% python3 -q
>>> import numpy as np
>>> np.set_printoptions(suppress=True, linewidth=200)
>>> rd = lambda a: np.round(a, 2) + 0
>>> E = np.load("sample9.npy")
>>> print(rd(E))
[[-0.66 -0.08 -0.4   0.63]
 [ 0.11 -0.99  0.06  0.03]
 [ 0.44 -0.01 -0.89 -0.12]
 [ 0.6   0.1   0.2   0.77]]
>>> # orthonormal columns
>>> other = np.linalg.invert(E)
Traceback (most recent call last):
  File "<python-input-6>", line 1, in <module>
    other = np.linalg.invert(E)
            ^^^^^^^^^^^^^^^^
AttributeError: module 'numpy.linalg' has no attribute 'invert'
>>> other = np.linalg.inv(E)
>>> print(rd(E @ other))
[[1. 0. 0. 0.]
 [0. 1. 0. 0.]
 [0. 0. 1. 0.]
 [0. 0. 0. 1.]]
>>> print(rd(np.linalg.cond(E)))
1.0
>>> print(rd(np.linalg.det(E) * other))
[[ 0.66 -0.11 -0.44 -0.6 ]
 [ 0.08  0.99  0.01 -0.1 ]
 [ 0.4  -0.06  0.89 -0.2 ]
 [-0.63 -0.03  0.12 -0.77]]
>>> print((np.abs(other) > 1e-9).astype(int))
[[1 1 1 1]
 [1 1 1 1]
 [1 1 1 1]
 [1 1 1 1]]
>>> print(np.allclose(other, E.T))
True
>>> print(rd(np.linalg.slogdet(E)[0]))
-1.0
>>> print(rd(np.linalg.inv(other)))
[[-0.66 -0.08 -0.4   0.63]
 [ 0.11 -0.99  0.06  0.03]
 [ 0.44 -0.01 -0.89 -0.12]
 [ 0.6   0.1   0.2   0.77]]
>>> rng = np.random.default_rng(26)
>>> labels = rng.permutation(4)
>>> print(labels)
[2 3 1 0]
>>> other = E[labels][:, labels]
>>> print(rd(np.sort(np.abs(np.linalg.eigvals(other)))))
[1. 1. 1. 1.]
>>> print(rd(other))
[[-0.89 -0.12 -0.01  0.44]
 [ 0.2   0.77  0.1   0.6 ]
 [ 0.06  0.03 -0.99  0.11]
 [-0.4   0.63 -0.08 -0.66]]
>>> print(rd(other.sum(axis=1)))
[-0.58  1.67 -0.79 -0.51]
>>> print(rd(np.linalg.norm(other)))
2.0
>>> print(np.linalg.matrix_rank(other))
4
>>> print(np.count_nonzero(other))
16
>>> print(rd(other.sum(axis=0)))
[-1.04  1.31 -0.98  0.49]
>>> ang = np.radians(120)
>>> R = np.eye(4)
>>> R[1, 1] = R[3, 3] = np.cos(ang)
>>> R[1, 3], R[3, 1] = -np.sin(ang), np.sin(ang)
>>> print(rd(R))
[[ 1.    0.    0.    0.  ]
 [ 0.   -0.5   0.   -0.87]
 [ 0.    0.    1.    0.  ]
 [ 0.    0.87  0.   -0.5 ]]
>>> other = E @ R.T
>>> print(rd(np.abs(other - E).max(axis=0)))
[0.   1.46 0.   1.06]
>>> print(rd(np.linalg.det(R)), rd(np.trace(R)))
1.0 1.0
>>> print(np.allclose(np.linalg.norm(E, axis=1), np.linalg.norm(other, axis=1)))
True
